% ipython --no-banner

In [1]: import numpy as np

In [2]: import numpy.linalg as la

In [3]: np.set_printoptions(suppress=True, linewidth=100)

In [4]: feats = np.load("case9.npy")

In [5]: print(feats)
[[ 1 -2  4 -8]
 [ 1 -1  1 -1]
 [ 1  0  0  0]]

In [6]: print(feats[0] @ feats[2])
1

In [7]: print(round(la.norm(feats, "nuc"), 2))
11.34

In [8]: print(la.norm(feats, axis=1).argmax())
0

In [9]: print(np.round(la.norm(feats, axis=0), 2))
[1.73 2.24 4.12 8.06]

In [10]: print(round(la.norm(feats[0] - feats[2]), 2))
9.17

In [11]: print(np.round(la.norm(feats[0], 1), 2), round(float(la.norm(feats[0], np.inf)), 2))
15.0 8.0

In [12]: def softmax(z):
    ...:     e = np.exp(z - z.max(axis=-1, keepdims=True))
    ...:     return e / e.sum(axis=-1, keepdims=True)
    ...: 

In [13]: print(np.round(softmax(feats[0] + 4), 2) + 0)
[0.05 0.   0.95 0.  ]

In [14]: print(np.round(softmax(10 * feats[0]), 2) + 0)
[0. 0. 1. 0.]

In [15]: print(np.round(softmax(feats).sum(axis=1), 2))
[1. 1. 1.]

In [16]: S = feats @ feats.T / np.sqrt(4)

In [17]: print(np.round(softmax(S), 2) + 0)
[[1.   0.   0.  ]
 [1.   0.   0.  ]
 [0.33 0.33 0.33]]

In [18]: print(np.round(softmax(S)[0] @ feats, 2))
[ 1. -2.  4. -8.]

In [19]: print(softmax(S).round(6).argmax(axis=1))
[0 0 0]

In [20]: rng = np.random.default_rng(132)

In [21]: out = feats + rng.integers(-2, 3, (3, 1)) @ rng.integers(-2, 3, (1, 4))

In [22]: print(out)
[[ 5 -6  6 -6]
 [-3  3 -1 -3]
 [-3  4 -2 -2]]

In [23]: print(np.abs(out - feats).sum(axis=1))
[12 12 12]

In [24]: print(la.matrix_rank(out - feats, tol=1e-8))
1

In [25]: print(out - feats)
[[ 4 -4  2  2]
 [-4  4 -2 -2]
 [-4  4 -2 -2]]

In [26]: K = np.load("layer17.npy")

In [27]: print(K)
[[ -3.97   3.5    4.08   9.93   1.92]
 [  3.9   -5.97  -2.64 -11.99  -5.83]
 [-11.62  -6.42  -2.76   9.74   3.84]
 [ -4.09   6.64   3.26  12.17   5.41]
 [ 19.55  12.12  -0.11 -14.87   3.32]
 [ -4.09   5.77   3.14  11.43   5.58]
 [ -6.    -4.52  11.42   5.06 -16.94]
 [ -5.78  -9.95  -9.9   -3.15   5.68]
 [  6.69   1.08  -4.58  -9.02   4.33]
 [-13.18  -6.74   5.6   11.12  -7.68]]

In [28]: labels = K[:, 3] > np.median(K[:, 3])

In [29]: u = K[labels].mean(axis=0) - K[~labels].mean(axis=0)

In [30]: print(((K - K.mean(axis=0)) @ u > 0).astype(int))
[1 0 1 1 0 1 1 0 0 1]

In [31]: print(u.round(2))
[-11.06   2.     3.83  17.67   3.7 ]

In [32]: out = np.array([[3, 0], [2, 1]])

In [33]: Z = np.array([[1, 1], [4, 1]])

In [34]: mat = np.kron(out, Z)

In [35]: print(mat)
[[ 3  3  0  0]
 [12  3  0  0]
 [ 2  2  1  1]
 [ 8  2  4  1]]

In [36]: print(np.kron(np.eye(2, dtype=int), mat))
[[ 3  3  0  0  0  0  0  0]
 [12  3  0  0  0  0  0  0]
 [ 2  2  1  1  0  0  0  0]
 [ 8  2  4  1  0  0  0  0]
 [ 0  0  0  0  3  3  0  0]
 [ 0  0  0  0 12  3  0  0]
 [ 0  0  0  0  2  2  1  1]
 [ 0  0  0  0  8  2  4  1]]

In [37]: print(np.round(np.poly(mat), 2))
[  1.  -8. -18.  72.  81.]

In [38]: print(np.round(la.eigvals(mat), 2))
[ 9.  3. -3. -1.]

In [39]: print(np.einsum("ii->", mat))
8

In [40]: q = mat.astype(float).copy()

In [41]: for j in range(4):
    ...:     q[:, j] -= q[:, :j] @ (q[:, :j].T @ q[:, j])
    ...:     q[:, j] /= la.norm(q[:, j])
    ...: 

In [42]: print(np.round(q.T @ mat, 2) + 0)
[[14.87  4.37  2.29  0.67]
 [ 0.    2.62  0.    0.4 ]
 [ 0.    0.    3.43  1.01]
 [ 0.    0.    0.    0.61]]

In [43]: print(q.round(2))
[[ 0.2   0.81 -0.13 -0.54]
 [ 0.81 -0.2  -0.54  0.13]
 [ 0.13  0.54  0.2   0.81]
 [ 0.54 -0.13  0.81 -0.2 ]]

In [44]: print(np.round(q.T @ q, 2) + 0)
[[1. 0. 0. 0.]
 [0. 1. 0. 0.]
 [0. 0. 1. 0.]
 [0. 0. 0. 1.]]

In [45]: out = mat + rng.integers(-2, 3, (4, 1)) @ rng.integers(-2, 3, (1, 4))

In [46]: print(out)
[[ 5  7  0 -4]
 [10 -1  0  4]
 [ 4  6  1 -3]
 [ 6 -2  4  5]]

In [47]: print(np.round(la.svd(out - mat, compute_uv=False), 2) + 0)
[12.  0.  0.  0.]

In [48]: print(np.abs(out - mat).sum(axis=1))
[10 10 10 10]

In [49]: la.determinant(mat)
---------------------------------------------------------------------------
AttributeError                            Traceback (most recent call last)
Cell In[49], line 1
----> 1 la.determinant(mat)

AttributeError: module 'numpy.linalg' has no attribute 'determinant'

In [50]: mat.inv()
---------------------------------------------------------------------------
AttributeError                            Traceback (most recent call last)
Cell In[50], line 1
----> 1 mat.inv()

AttributeError: 'numpy.ndarray' object has no attribute 'inv'

In [51]: print(round(np.abs(la.eigvals(mat)).max(), 2))
9.0

In [52]: print(mat @ mat)
[[45 18  0  0]
 [72 45  0  0]
 [40 16  5  2]
 [64 40  8  5]]

In [53]: w, vecs = la.eig(mat)

In [54]: print(np.round(np.sort(la.eigvals(mat @ mat)), 2))
[ 1.  9.  9. 81.]

In [55]: print(np.round(mat @ vecs[:, 0] - w[0] * vecs[:, 0], 2) + 0)
[0. 0. 0. 0.]

In [56]: print(np.round(np.sort(la.eigvals(la.inv(mat))), 2))
[-1.   -0.33  0.11  0.33]

In [57]: print(round(np.prod(w), 2))
81.0

In [58]: print(w.round(2))
[ 9.  3. -3. -1.]

In [59]: J = np.load("sample12.npy")

In [60]: print(J.round(2))
[[ 5.63  3.19  3.03  2.15]
 [ 6.8  -1.    6.3   1.53]
 [ 0.23  1.31 -1.43 -2.08]
 [ 5.41 -1.19  5.    0.54]
 [ 3.12  2.13  1.06  0.13]
 [ 1.23  3.3  -1.42 -0.75]
 [ 8.57  6.23  4.46  5.13]
 [ 1.65  0.14  0.58 -1.52]
 [ 1.6  -1.03  1.12 -1.94]
 [ 4.77 -0.43  3.99  0.37]
 [ 4.82  5.32  1.16  2.32]
 [ 3.84 -1.62  3.65 -0.65]
 [ 5.32  2.54  3.05  1.73]
 [ 7.35  1.18  5.76  2.63]
 [ 7.16  0.85  5.74  2.39]
 [ 4.76  1.64  2.93  1.05]
 [ 2.49  3.1  -0.05  0.03]
 [ 5.36  1.46  3.64  1.4 ]
 [ 6.06 -2.4   6.26  0.57]
 [ 6.11 -1.13  5.67  1.03]
 [ 0.52 -0.84 -0.06 -2.6 ]
 [ 4.79  3.06  2.26  1.54]
 [ 6.08  1.43  4.36  1.86]
 [ 4.21  1.96  2.22  0.79]
 [ 5.56  3.6   2.76  2.24]
 [ 5.11  2.74  2.74  1.66]
 [ 5.31  3.42  2.6   2.01]
 [ 1.63 -4.35  2.81 -3.03]
 [ 3.86  0.83  2.44  0.18]
 [ 4.23  3.39  1.53  1.28]
 [ 3.32 -2.65  3.65 -1.33]
 [ 5.26  4.27  2.12  2.26]
 [ 5.04  1.66  3.21  1.25]
 [ 1.76 -1.51  1.52 -2.  ]
 [ 5.69  1.03  4.18  1.47]]

In [61]: print(np.abs(np.diag(la.qr(J)[1])) > 1e-9)
[ True  True  True False]

In [62]: print(np.round(J @ la.pinv(J) @ J, 2))
[[ 5.63  3.19  3.03  2.15]
 [ 6.8  -1.    6.3   1.53]
 [ 0.23  1.31 -1.43 -2.08]
 [ 5.41 -1.19  5.    0.54]
 [ 3.12  2.13  1.06  0.13]
 [ 1.23  3.3  -1.42 -0.75]
 [ 8.57  6.23  4.46  5.13]
 [ 1.65  0.14  0.58 -1.52]
 [ 1.6  -1.03  1.12 -1.94]
 [ 4.77 -0.43  3.99  0.37]
 [ 4.82  5.32  1.16  2.32]
 [ 3.84 -1.62  3.65 -0.65]
 [ 5.32  2.54  3.05  1.73]
 [ 7.35  1.18  5.76  2.63]
 [ 7.16  0.85  5.74  2.39]
 [ 4.76  1.64  2.93  1.05]
 [ 2.49  3.1  -0.05  0.03]
 [ 5.36  1.46  3.64  1.4 ]
 [ 6.06 -2.4   6.26  0.57]
 [ 6.11 -1.13  5.67  1.03]
 [ 0.52 -0.84 -0.06 -2.6 ]
 [ 4.79  3.06  2.26  1.54]
 [ 6.08  1.43  4.36  1.86]
 [ 4.21  1.96  2.22  0.79]
 [ 5.56  3.6   2.76  2.24]
 [ 5.11  2.74  2.74  1.66]
 [ 5.31  3.42  2.6   2.01]
 [ 1.63 -4.35  2.81 -3.03]
 [ 3.86  0.83  2.44  0.18]
 [ 4.23  3.39  1.53  1.28]
 [ 3.32 -2.65  3.65 -1.33]
 [ 5.26  4.27  2.12  2.26]
 [ 5.04  1.66  3.21  1.25]
 [ 1.76 -1.51  1.52 -2.  ]
 [ 5.69  1.03  4.18  1.47]]

In [63]: print(np.allclose(J[:-1].T @ la.lstsq(J[:-1].T, J[-1])[0], J[-1]))
True

In [64]: U, s, Vh = la.svd(J)

In [65]: print(np.argmax(s[:-1] / (s[1:] + 1e-6)) + 1)
3

In [66]: out = U[:, :3] @ np.diag(s[:3]) @ Vh[:3]

In [67]: print(round(np.abs(J - out).max(), 2))
0.0

In [68]: print(round(float(la.norm(J - out, 2)), 2), round(s[3], 2))
0.0 0.0

In [69]: W0 = np.load("arr.npy")

In [70]: print(W0)
[[ 1.17  1.64 -1.88 -4.24]
 [-3.22  3.53  2.84  2.2 ]
 [-1.01  2.62  0.34 -1.01]
 [ 2.21 -1.01 -2.5  -3.13]
 [-2.18  1.05  2.4   3.15]
 [ 3.19 -3.56 -2.74 -2.18]
 [-2.07  3.06  1.64  0.59]
 [-2.7   2.34  2.55  2.6 ]
 [-0.04 -0.06 -0.02 -0.08]
 [-1.76 -0.34  2.19  3.74]
 [ 1.19  1.64 -2.02 -4.16]
 [ 2.13 -3.11 -1.61 -0.66]
 [-0.11 -2.15  0.77  2.63]
 [ 2.65 -2.41 -2.6  -2.68]
 [ 1.21  1.63 -1.99 -4.17]
 [-1.63  1.78  1.39  1.03]
 [ 0.62 -1.29 -0.27  0.5 ]
 [ 2.19 -1.01 -2.43 -3.23]
 [ 2.15 -3.13 -1.7  -0.67]
 [-3.15  3.49  2.81  2.26]
 [ 1.19  1.58 -2.06 -4.18]]

In [71]: print(np.argsort(-la.norm(W0, axis=0).round(6), kind="stable")[:3])
[3 1 2]

In [72]: print(np.round(np.abs(la.svd(W0)[2][-1]), 2))
[0.79 0.23 0.57 0.04]

In [73]: print(round(float(la.norm(W0, 2) / la.norm(W0)), 2))
0.86

In [74]: print([round(float(x), 2) for x in la.svd(W0, compute_uv=False)[:3]])
[17.97, 10.47, 0.22]

In [75]: Z = W0[[17, 8]].astype(float)

In [76]: for _ in range(7):
    ...:     labels = la.norm(W0[:, None] - Z, axis=-1).argmin(axis=1)
    ...:     Z = np.array([W0[labels == j].mean(axis=0) for j in range(2)])
    ...: 

In [77]: print(labels)
[0 1 1 0 1 0 1 1 1 1 0 0 1 0 0 1 1 0 0 1 0]

In [78]: print(np.round(Z[1] - Z[0], 2))
[-3.5   2.05  3.67  4.53]

In [79]: print(np.bincount(labels))
[10 11]

In [80]: print(np.abs(Z[1] - Z[0]).argmax())
3

In [81]: proj = W0 @ la.solve(W0.T @ W0, W0.T)

In [82]: print(round(float(np.trace(proj)), 2))
4.0

In [83]: print(np.round(np.diag(proj), 2))
[0.44 0.18 0.17 0.31 0.09 0.21 0.13 0.11 0.22 0.21 0.2  0.13 0.14 0.3  0.17 0.12 0.27 0.1  0.11
 0.14 0.25]

In [84]: print(np.round(la.eigvalsh(proj), 2) + 0)
[0. 0. 0. 0. 0. 0. 0. 0. 0. 0. 0. 0. 0. 0. 0. 0. 0. 1. 1. 1. 1.]

In [85]: labels = W0[:, 0] > np.median(W0[:, 0])

In [86]: u = W0[labels].mean(axis=0) - W0[~labels].mean(axis=0)

In [87]: print(u.round(2))
[ 3.5  -2.05 -3.67 -4.53]

In [88]: out = np.c_[W0[:, :1] @ np.array([[2]]), np.array([-8, 8, -1, -8, 8, 6, 6, 4, 7, -4, 4, 7, -7, -5, -1, -1, 5, -7, 6, -4, -2])]

In [89]: print(out)
[[ 2.34 -8.  ]
 [-6.44  8.  ]
 [-2.02 -1.  ]
 [ 4.42 -8.  ]
 [-4.36  8.  ]
 [ 6.38  6.  ]
 [-4.14  6.  ]
 [-5.4   4.  ]
 [-0.08  7.  ]
 [-3.52 -4.  ]
 [ 2.38  4.  ]
 [ 4.26  7.  ]
 [-0.22 -7.  ]
 [ 5.3  -5.  ]
 [ 2.42 -1.  ]
 [-3.26 -1.  ]
 [ 1.24  5.  ]
 [ 4.38 -7.  ]
 [ 4.3   6.  ]
 [-6.3  -4.  ]
 [ 2.38 -2.  ]]

In [90]: print(np.round(la.norm(la.qr(W0)[0].T @ out, axis=0) ** 2 / ((out ** 2).sum(axis=0) + 1e-12), 2))
[1.   0.14]

In [91]: print(np.round(la.norm(out - W0 @ la.lstsq(W0, out)[0], axis=0), 2) + 0)
[ 0.   24.15]

In [92]: print(la.matrix_rank(out))
2
